>>> import numpy as np
>>> np.set_printoptions(suppress=True, linewidth=140)
>>> rnd = lambda a: np.round(a, 2) + 0
>>> J = np.load("layer16.npy")
>>> J
array([[-0.8,  0.7, -1.1],
       [ 0.3,  0.8,  0.5],
       [-1.2,  0.7,  0.5],
       [-1.5,  0.1,  1.6]])
>>> def softmax(z):
...     e = np.exp(z - z.max(axis=-1, keepdims=True))
...     return e / e.sum(axis=-1, keepdims=True)
... 
>>> rnd(softmax(J[2]))
array([0.08, 0.51, 0.42])
>>> rnd(softmax(10 * J[2]))
array([0.  , 0.88, 0.12])
>>> scores = J @ J.T / np.sqrt(3)
>>> softmax(scores).round(6).argmax(axis=1)
array([0, 1, 3, 3])
>>> rnd(softmax(scores))
array([[0.54, 0.12, 0.23, 0.11],
       [0.17, 0.34, 0.25, 0.25],
       [0.15, 0.12, 0.32, 0.42],
       [0.03, 0.06, 0.2 , 0.71]])
>>> proj = J @ np.linalg.solve(J.T @ J, J.T)
>>> np.allclose(proj @ proj, proj)
True
>>> rnd(np.linalg.eigvalsh(proj))
array([0., 1., 1., 1.])
>>> x0 = np.array([0, 0, 1])
>>> rhs = J @ x0
>>> rhs
array([-1.1,  0.5,  0.5,  1.6])
>>> rnd(np.linalg.lstsq(J, rhs)[0])
array([0., 0., 1.])
>>> rng = np.random.default_rng(140280)
>>> rhs = rhs + 0.02 * rng.normal(size=4)
>>> rnd(rhs)
array([-1.06,  0.54,  0.52,  1.63])
>>> c, *_ = np.linalg.lstsq(J, rhs)
>>> rnd(np.linalg.norm(rhs - J @ c))
np.float64(0.02)
>>> c.round()
array([-0.,  0.,  1.])
>>> O, V = np.linalg.qr(J[:, :1])[0], np.linalg.qr(J[:, 1:])[0]
>>> s = np.linalg.svd(O.T @ V, compute_uv=False)
>>> rnd(s)
array([0.65])
>>> (s > 0.9).sum()
np.int64(0)
>>> rnd(np.linalg.norm(O @ O.T - V @ V.T, 2))
np.float64(1.0)
>>> rnd(np.linalg.norm(J, axis=1))
array([1.53, 0.99, 1.48, 2.2 ])
>>> rnd(np.linalg.norm(J) ** 2 / np.linalg.norm(J, 2) ** 2)
np.float64(1.58)
>>> X = np.array([[0, 0, 0, 0], [0, 0, 0, 2], [-2, 0, 0, 0], [0, 0, -1, 0]])
>>> rnd(np.linalg.det(X))
np.float64(0.0)
>>> z = rng.permutation(4)
>>> z
array([0, 3, 2, 1])
>>> Y = X[z][:, z]
>>> rnd(np.linalg.det(Y)), rnd(np.linalg.det(X[z]))
(np.float64(0.0), np.float64(0.0))
>>> Y
array([[ 0,  0,  0,  0],
       [ 0,  0, -1,  0],
       [-2,  0,  0,  0],
       [ 0,  2,  0,  0]])
>>> rnd(np.sort(np.abs(np.linalg.eigvals(Y))))
array([0., 0., 0., 0.])
>>> np.diag(Y)
array([0, 0, 0, 0])
>>> np.trace(Y)
np.int64(0)
>>> t3 = np.stack([X, -3 * X, X[::-1]])
>>> np.linalg.matrix_rank(t3)
array([3, 3, 3])
>>> rnd(np.linalg.norm(t3, axis=(1, 2)))
array([3., 9., 3.])
>>> t3.shape
(3, 4, 4)
>>> rank = np.linalg.matrix_rank(X)
>>> rank
np.int64(3)
>>> ns = np.linalg.svd(X)[2][rank:].T
>>> np.allclose(X @ ns, 0)
True
>>> ns.shape
(4, 1)
>>> [int(np.linalg.matrix_rank(np.delete(X, i, axis=0))) for i in range(4)]
[3, 2, 2, 2]
>>> np.allclose(X[:-1].T @ np.linalg.lstsq(X[:-1].T, X[-1])[0], X[-1])
False
>>> np.linalg.lstsq(X[:-1].T, X[-1])[2]
np.int32(2)
>>> np.unique(X.round(6), axis=0).shape
(4, 4)
>>> rnd(X @ np.linalg.pinv(X) @ X)
array([[ 0.,  0.,  0.,  0.],
       [ 0.,  0.,  0.,  2.],
       [-2.,  0.,  0.,  0.],
       [ 0.,  0., -1.,  0.]])
>>> data = np.load("mat.npy")
>>> rnd(data)
array([[ 0.8 ,  0.33, -0.2 , -0.46],
       [ 0.33,  0.46,  0.33,  0.76],
       [-0.2 ,  0.33,  0.8 , -0.46],
       [-0.46,  0.76, -0.46, -0.07]])
>>> rnd(np.linalg.norm(data, axis=0))
array([1., 1., 1., 1.])
>>> rnd(np.linalg.svd(data, compute_uv=False))
array([1., 1., 1., 1.])
>>> x0 = np.array([0, 0, 1, -1])
>>> rhs = data @ x0
>>> c, lr = np.zeros(4), 1 / np.linalg.norm(data, 2) ** 2
>>> for i in range(6):
...     c -= lr * data.T @ (data @ c - rhs)
...     if i % 1 == 0: print(i, round(np.linalg.norm(data @ c - rhs), 2))
... 
0 0.0
1 0.0
2 0.0
3 0.0
4 0.0
5 0.0
>>> rnd(np.linalg.cond(data))
np.float64(1.0)
>>> z = rng.permutation(4)
>>> z
array([1, 2, 3, 0])
>>> Y = data[z][:, z]
>>> np.trace(Y)
np.float64(2.0)
>>> rnd(np.linalg.det(Y)), rnd(np.linalg.det(data[z]))
(np.float64(-1.0), np.float64(1.0))
>>> x0 = np.array([-2, 1, 0, 2])
>>> rnd(data.T @ (data @ x0))
array([-2.,  1.,  0.,  2.])
>>> rnd(np.linalg.norm(x0)), rnd(np.linalg.norm(data @ x0))
(np.float64(3.0), np.float64(3.0))
>>> rnd(np.linalg.inv(data))
array([[ 0.8 ,  0.33, -0.2 , -0.46],
       [ 0.33,  0.46,  0.33,  0.76],
       [-0.2 ,  0.33,  0.8 , -0.46],
       [-0.46,  0.76, -0.46, -0.07]])
>>> 4 - np.linalg.matrix_rank(data - np.eye(4), tol=1e-8)
np.int64(3)
>>> x0 = np.array([0, 2, 3, 0])
>>> rhs = data @ x0
>>> rnd(rhs)
array([0.07, 1.89, 3.07, 0.15])
>>> rnd(np.linalg.solve(data, data[:, 0]))
array([1., 0., 0., 0.])
>>> rnd(np.linalg.solve(data, 2 * rhs))
array([0., 4., 6., 0.])
>>> rnd(np.linalg.solve(data.T, data[0]))
array([1., 0., 0., 0.])
>>> rnd(np.linalg.solve(data, rhs))
array([0., 2., 3., 0.])
>>> arr = np.array([[1.0, 0.7], [0.7, 1.0]])
>>> arr
array([[1. , 0.7],
       [0.7, 1. ]])
>>> ev, V = np.linalg.eigh(arr)
>>> rnd(V @ np.diag(ev) @ V.T)
array([[1. , 0.7],
       [0.7, 1. ]])
>>> np.abs(V[:, -1]).round(6).argmax()
np.int64(0)
>>> ev.sum(), np.trace(arr)
(np.float64(2.0), np.float64(2.0))
>>> rnd(np.linalg.eigvalsh(arr + 5 * np.eye(2)))
array([5.3, 6.7])
>>> ev, V = np.linalg.eig(arr)
>>> rnd(np.prod(ev))
np.float64(0.51)
>>> proj = np.triu(np.array([[-1, 2], [3, 1]]), 1) + np.eye(2)
>>> Y = proj @ arr @ np.linalg.inv(proj)
>>> rnd(Y)
array([[ 2.4, -2.1],
       [ 0.7, -0.4]])
>>> np.trace(Y), np.trace(arr)
(np.float64(2.0), np.float64(2.0))
>>> rnd(np.linalg.det(Y))
np.float64(0.51)
>>> rnd(np.poly(Y))
array([ 1.  , -2.  ,  0.51])
>>> np.linalg.matrix_rank(Y)
np.int64(2)
>>> m1 = np.load("data.npy")
>>> m1
array([[ 1, -1,  1, -1,  1, -1,  1, -1],
       [ 1, -1, -1,  1,  1, -1, -1,  1],
       [ 1,  1,  1,  1,  1,  1,  1,  1]])
>>> Y = m1[0, 0] * m1[1:] - np.outer(m1[1:, 0], m1[0])
>>> Y
array([[ 0,  0, -2,  2,  0,  0, -2,  2],
       [ 0,  2,  0,  2,  0,  2,  0,  2]])
>>> np.flatnonzero(~Y.round(6).any(axis=1))
array([], dtype=int64)
>>> np.linalg.matrix_rank(Y), np.linalg.matrix_rank(m1)
(np.int64(2), np.int64(3))
